$ ipython --no-banner

In [1]: import numpy as np

In [2]: np.set_printoptions(precision=1, suppress=True, linewidth=140)

In [3]: def rd(a):
   ...:     return np.round(a, 1) + 0
   ...: 

In [4]: rng = np.random.default_rng(802450)

In [5]: feats = np.eye(3, dtype=int)[rng.permutation(3)] * np.array([6, 9, 7])

In [6]: feats
Out[6]: 
array([[6, 0, 0],
       [0, 0, 7],
       [0, 9, 0]])

In [7]: gram = feats.T @ feats

In [8]: np.linalg.matrix_rank(gram)
Out[8]: np.int64(3)

In [9]: gram
Out[9]: 
array([[36,  0,  0],
       [ 0, 81,  0],
       [ 0,  0, 49]])

In [10]: lab = rng.permutation(3)

In [11]: lab
Out[11]: array([1, 0, 2])

In [12]: out = feats[lab][:, lab]

In [13]: rd(np.linalg.det(out)), rd(np.linalg.det(feats[lab]))
Out[13]: (np.float64(-378.0), np.float64(378.0))

In [14]: print(np.trace(out))
6

In [15]: print(np.diag(out))
[0 6 0]

In [16]: np.allclose(out, feats)
Out[16]: False

In [17]: x0 = np.array([-1, -1, 0])

In [18]: target = feats @ x0

In [19]: target
Out[19]: array([-6,  0, -9])

In [20]: rd(np.linalg.solve(feats, target))
Out[20]: array([-1., -1.,  0.])

In [21]: rd(np.linalg.solve(feats.T, feats[2]))
Out[21]: array([0., 0., 1.])

In [22]: rd(np.linalg.pinv(feats))
Out[22]: 
array([[0.2, 0. , 0. ],
       [0. , 0. , 0.1],
       [0. , 0.1, 0. ]])

In [23]: print(rd(np.linalg.svd(feats, compute_uv=False)))
[9. 7. 6.]

In [24]: out = np.array([[1, 1], [1, -1]])

In [25]: A = np.kron(out, np.kron(out, out))[rng.permutation(8)][:3]

In [26]: A
Out[26]: 
array([[ 1, -1, -1,  1, -1,  1,  1, -1],
       [ 1, -1,  1, -1, -1,  1, -1,  1],
       [ 1,  1,  1,  1,  1,  1,  1,  1]])

In [27]: def softmax(z):
    ...:     e = np.exp(z - z.max(axis=-1, keepdims=True))
    ...:     return e / e.sum(axis=-1, keepdims=True)
    ...: 

In [28]: rd(softmax(A[0]))
Out[28]: array([0.2, 0. , 0. , 0.2, 0. , 0.2, 0.2, 0. ])

In [29]: rd(softmax(10 * A[0]))
Out[29]: array([0.2, 0. , 0. , 0.2, 0. , 0.2, 0.2, 0. ])

In [30]: S = A @ A.T / np.sqrt(8)

In [31]: print(rd(softmax(S)))
[[0.9 0.1 0.1]
 [0.1 0.9 0.1]
 [0.1 0.1 0.9]]

In [32]: softmax(S).round(6).argmax(axis=1)
Out[32]: array([0, 1, 2])

In [33]: print(rd(softmax(S)[0] @ A))
[ 1.  -0.9 -0.8  0.9 -0.9  1.   0.9 -0.8]

In [34]: x0 = np.array([-3, -5, -3, -1, 4, -5, -1, -2])

In [35]: print(A @ np.eye(8)[4])
[-1. -1.  1.]

In [36]: np.linalg.norm(A @ x0) <= np.linalg.norm(A, 2) * np.linalg.norm(x0) + 1e-9
Out[36]: np.True_

In [37]: A * x0
Out[37]: 
array([[-3,  5,  3, -1, -4, -5, -1,  2],
       [-3,  5, -3,  1, -4, -5,  1, -2],
       [-3, -5, -3, -1,  4, -5, -1, -2]])

In [38]: x0 @ A
---------------------------------------------------------------------------
ValueError                                Traceback (most recent call last)
Cell In[38], line 1
----> 1 x0 @ A

ValueError: matmul: Input operand 1 has a mismatch in its core dimension 0, with gufunc signature (n?,k),(k,m?)->(n?,m?) (size 3 is different from 8)

In [39]: rd(np.linalg.norm(A[1], 1)), rd(np.linalg.norm(A[1], np.inf))
Out[39]: (np.float64(8.0), np.float64(1.0))

In [40]: print(rd(np.linalg.norm(A, axis=1)))
[2.8 2.8 2.8]

In [41]: A[1] @ A[0]
Out[41]: np.int64(0)

In [42]: blk = np.stack([A, 3 * A, A[::-1]])

In [43]: np.einsum("bij,cij->bc", blk, blk)
Out[43]: 
array([[ 24,  72,   8],
       [ 72, 216,  24],
       [  8,  24,  24]])

In [44]: blk.shape
Out[44]: (3, 3, 8)

In [45]: (blk @ A.T).shape
Out[45]: (3, 3, 3)

In [46]: W = np.array([[2, 0, 3],
    ...:     [-3, 0, -3],
    ...:     [-3, -1, -2],
    ...:     [-1, -3, -3],
    ...:     [-3, 3, 0],
    ...:     [-2, -2, -3],
    ...:     [-1, -2, 3],
    ...:     [-2, -3, -3]])

In [47]: c = np.array([0, 0, 0])

In [48]: act = np.maximum(A @ W + c, 0)

In [49]: (act > 0).astype(int)
Out[49]: 
array([[1, 0, 1],
       [1, 0, 0],
       [0, 0, 0]])

In [50]: np.linalg.matrix_rank(act)
Out[50]: np.int64(2)

In [51]: rd((act > 0).mean(axis=0))
Out[51]: array([0.7, 0. , 0.3])

In [52]: basis = np.array([[6, 2], [9, 8], [1, 2]])

In [53]: act @ basis
Out[53]: 
array([[62, 34],
       [18,  6],
       [ 0,  0]])

In [54]: (act @ basis).round(6).argmax(axis=1)
Out[54]: array([0, 0, 0])

In [55]: lab = rng.integers(0, 3, 6)

In [56]: m1 = np.array([[3, 3, -1, 3, 4, -1],
    ...:     [2, 2, 5, 4, 2, 0],
    ...:     [2, -3, -1, 2, 4, -3],
    ...:     [-3, 5, 2, -1, 3, 2],
    ...:     [-2, -4, 3, 0, -1, 0],
    ...:     [2, 0, -1, 0, 5, 0]]) * (lab[:, None] == lab)

In [57]: m1
Out[57]: 
array([[ 3,  0, -1,  0,  0, -1],
       [ 0,  2,  0,  0,  2,  0],
       [ 2,  0, -1,  0,  0, -3],
       [ 0,  0,  0, -1,  0,  0],
       [ 0, -4,  0,  0, -1,  0],
       [ 2,  0, -1,  0,  0,  0]])

In [58]: lab = rng.permutation(6)

In [59]: lab
Out[59]: array([3, 4, 5, 2, 1, 0])

In [60]: out = m1[lab][:, lab]

In [61]: rd(np.linalg.det(out)), rd(np.linalg.det(m1[lab]))
Out[61]: (np.float64(18.0), np.float64(18.0))

In [62]: np.diag(out)
Out[62]: array([-1, -1,  0, -1,  2,  3])

In [63]: print(out)
[[-1  0  0  0  0  0]
 [ 0 -1  0  0 -4  0]
 [ 0  0  0 -1  0  2]
 [ 0  0 -3 -1  0  2]
 [ 0  2  0  0  2  0]
 [ 0  0 -1 -1  0  3]]

In [64]: np.trace(out)
Out[64]: np.int64(2)

In [65]: np.allclose(out, m1)
Out[65]: False

In [66]: lab = rng.permutation(6)

In [67]: out = m1[:, lab] * rng.choice([-1, 1], 6)

In [68]: out
Out[68]: 
array([[ 0, -1,  3,  0,  0,  1],
       [ 2,  0,  0,  0,  2,  0],
       [ 0, -3,  2,  0,  0,  1],
       [ 0,  0,  0, -1,  0,  0],
       [-1,  0,  0,  0, -4,  0],
       [ 0,  0,  2,  0,  0,  1]])

In [69]: U, _, Vt = np.linalg.svd(m1.T @ out)

In [70]: print(rd(U @ Vt))
[[ 0.  0.  1.  0.  0.  0.]
 [ 0.  0.  0.  0.  1.  0.]
 [ 0.  0.  0.  0.  0. -1.]
 [ 0.  0.  0.  1.  0.  0.]
 [ 1.  0.  0.  0.  0.  0.]
 [ 0.  1.  0.  0.  0.  0.]]

In [71]: out @ out
Out[71]: 
array([[-2, -9,  8,  0, -2,  4],
       [-2, -2,  6,  0, -8,  2],
       [-6, -6,  6,  0, -6,  3],
       [ 0,  0,  0,  1,  0,  0],
       [ 4,  1, -3,  0, 16, -1],
       [ 0, -6,  6,  0,  0,  3]])

In [72]: (np.linalg.matrix_power((out != 0) + (out.T != 0) + np.eye(6), 6) > 0).astype(int)
Out[72]: 
array([[1, 1, 1, 0, 1, 1],
       [1, 1, 1, 0, 1, 1],
       [1, 1, 1, 0, 1, 1],
       [0, 0, 0, 1, 0, 0],
       [1, 1, 1, 0, 1, 1],
       [1, 1, 1, 0, 1, 1]])

In [73]: np.flatnonzero(np.linalg.matrix_power((out != 0) + (out.T != 0) + np.eye(6), 6)[3])
Out[73]: array([3])

In [74]: basis = np.array([[-1.5, -0.8, 0.1]])

In [75]: X = np.array([[-2],
    ...:     [-1],
    ...:     [-1],
    ...:     [1],
    ...:     [-1],
    ...:     [0],
    ...:     [-1],
    ...:     [1],
    ...:     [-2],
    ...:     [-1],
    ...:     [1],
    ...:     [-2],
    ...:     [2],
    ...:     [-2],
    ...:     [1],
    ...:     [1]]) @ basis + 0.1 * rng.normal(size=(16, 3))

In [76]: rd(X)
Out[76]: 
array([[ 3. ,  1.7, -0.4],
       [ 1.4,  0.7, -0.1],
       [ 1.7,  0.8, -0.3],
       [-1.5, -0.8,  0.2],
       [ 1.5,  0.8, -0.1],
       [ 0. ,  0. ,  0. ],
       [ 1.5,  0.7, -0.1],
       [-1.4, -0.8,  0. ],
       [ 2.7,  1.8, -0.3],
       [ 1.5,  0.7, -0.1],
       [-1.5, -0.7,  0.3],
       [ 3.1,  1.8, -0.2],
       [-3.1, -1.5,  0.1],
       [ 3.3,  1.7, -0.1],
       [-1.5, -0.9,  0.1],
       [-1.5, -0.7,  0. ]])

In [77]: cen = X - X.mean(axis=0)

In [78]: U, s, Vt = np.linalg.svd(cen, full_matrices=False)

In [79]: rd((s ** 2).sum() ** 2 / (s ** 4).sum())
Out[79]: np.float64(1.0)

In [80]: print(np.linalg.matrix_rank(cen))
3

In [81]: print(rd(np.abs(Vt[-1])))
[0.2 0.4 0.9]

In [82]: basis = X[[5, 2]].astype(float)

In [83]: for _ in range(7):
    ...:     lab = np.linalg.norm(X[:, None] - basis, axis=-1).argmin(axis=1)
    ...:     basis = np.array([X[lab == j].mean(axis=0) for j in range(2)])
    ...: 

In [84]: lab
Out[84]: array([1, 1, 1, 0, 1, 0, 1, 0, 1, 1, 0, 1, 0, 1, 0, 0])

In [85]: np.abs(basis[1] - basis[0]).argmax()
Out[85]: np.int64(0)

In [86]: rd(basis)
Out[86]: 
array([[-1.5, -0.8,  0.1],
       [ 2.2,  1.2, -0.2]])

In [87]: rd(basis[1] - basis[0])
Out[87]: array([ 3.7,  2. , -0.3])

In [88]: cen = (X - X.mean(axis=0)) / X.std(axis=0)

In [89]: cen.std(axis=0)
Out[89]: array([1., 1., 1.])

In [90]: np.argwhere(np.abs(cen) > 2)
Out[90]: array([[10,  2]])

In [91]: c = np.linalg.lstsq(np.delete(cen, 0, axis=1), cen[:, 0])[0]

In [92]: print(rd(c))
[1. 0.]

In [93]: out = np.c_[X[:, :2] @ np.array([[2, 1], [0, 1]]), np.array([-5, -2, -3, -4, -3, -2, -3, 0, -4, -1, -5, 0, 4, -3, 0, 2])]

In [94]: rd(out)
Out[94]: 
array([[ 6. ,  4.7, -5. ],
       [ 2.7,  2. , -2. ],
       [ 3.4,  2.5, -3. ],
       [-3. , -2.3, -4. ],
       [ 3.1,  2.3, -3. ],
       [-0.1, -0.1, -2. ],
       [ 2.9,  2.2, -3. ],
       [-2.9, -2.2,  0. ],
       [ 5.5,  4.5, -4. ],
       [ 3. ,  2.2, -1. ],
       [-3. , -2.2, -5. ],
       [ 6.1,  4.9,  0. ],
       [-6.1, -4.5,  4. ],
       [ 6.5,  4.9, -3. ],
       [-3. , -2.4,  0. ],
       [-3. , -2.2,  2. ]])

In [95]: print(rd(np.linalg.lstsq(X, out[:, 0])[0]))
[2. 0. 0.]

In [96]: np.linalg.matrix_rank(out)
Out[96]: np.int64(3)

In [97]: rd(np.linalg.norm(np.linalg.qr(X)[0].T @ out, axis=0) ** 2 / ((out ** 2).sum(axis=0) + 1e-12))
Out[97]: array([1. , 1. , 0.4])
